>>> import numpy as np
>>> np.set_printoptions(precision=2, suppress=True, linewidth=120)
>>> feats = np.load("out16.npy")
>>> print(feats)
[[ 0  0  0 -3 -1  1]
 [ 0  0  0 -3 -1 -2]
 [ 0  0  0  1  2  3]
 [-6 -2  2 -3 -1  1]
 [-6 -2 -4 -3 -1 -2]
 [ 2  4  6  1  2  3]]
>>> r0, v = feats[1], feats[3]
>>> print(r0 @ r0)
14
>>> print(r0 @ v)
8
>>> pr = (r0 @ v) / (r0 @ r0) * r0
>>> print(np.outer(r0, v))
[[ 0  0  0  0  0  0]
 [ 0  0  0  0  0  0]
 [ 0  0  0  0  0  0]
 [18  6 -6  9  3 -3]
 [ 6  2 -2  3  1 -1]
 [12  4 -4  6  2 -2]]
>>> print(v - pr)
[-6.   -2.    2.   -1.29 -0.43  2.14]
>>> print(pr)
[ 0.    0.    0.   -1.71 -0.57 -1.14]
>>> print(np.linalg.matrix_rank(np.outer(r0, v)))
1
>>> print(round(float(np.linalg.norm(r0 + v) ** 2 + np.linalg.norm(r0 - v) ** 2), 2))
138.0
>>> Q, evecs = np.linalg.qr(feats[:, :4])[0], np.linalg.qr(feats[:, 4:])[0]
>>> sv = np.linalg.svd(Q.T @ evecs, compute_uv=False)
>>> print(round(float(np.linalg.norm(Q @ Q.T - evecs @ evecs.T, 2)), 2))
1.0
>>> print((sv > 0.9).sum())
1
>>> r0 = np.array([2, -1])
>>> print(np.convolve(feats[3], r0))
[-12   2   6  -8   1   3  -1]
>>> print(np.correlate(feats[3], feats[4], "full"))
[12 10 16 34 19 40 22 -5 16  4 -6]
>>> print(np.array([np.convolve(row, r0, "same") for row in feats]))
[[  0   0   0  -6   1   3]
 [  0   0   0  -6   1  -3]
 [  0   0   0   2   3   4]
 [-12   2   6  -8   1   3]
 [-12   2  -6  -2   1  -3]
 [  4   6   8  -4   3   4]]
>>> x = np.array([5, 2, 3, 3, 5, 5])
>>> h = np.maximum(feats @ x, 0)
>>> print(np.flatnonzero(h > 1e-9))
[2 5]
>>> print(feats.T @ h)
[128 256 384  92 184 276]
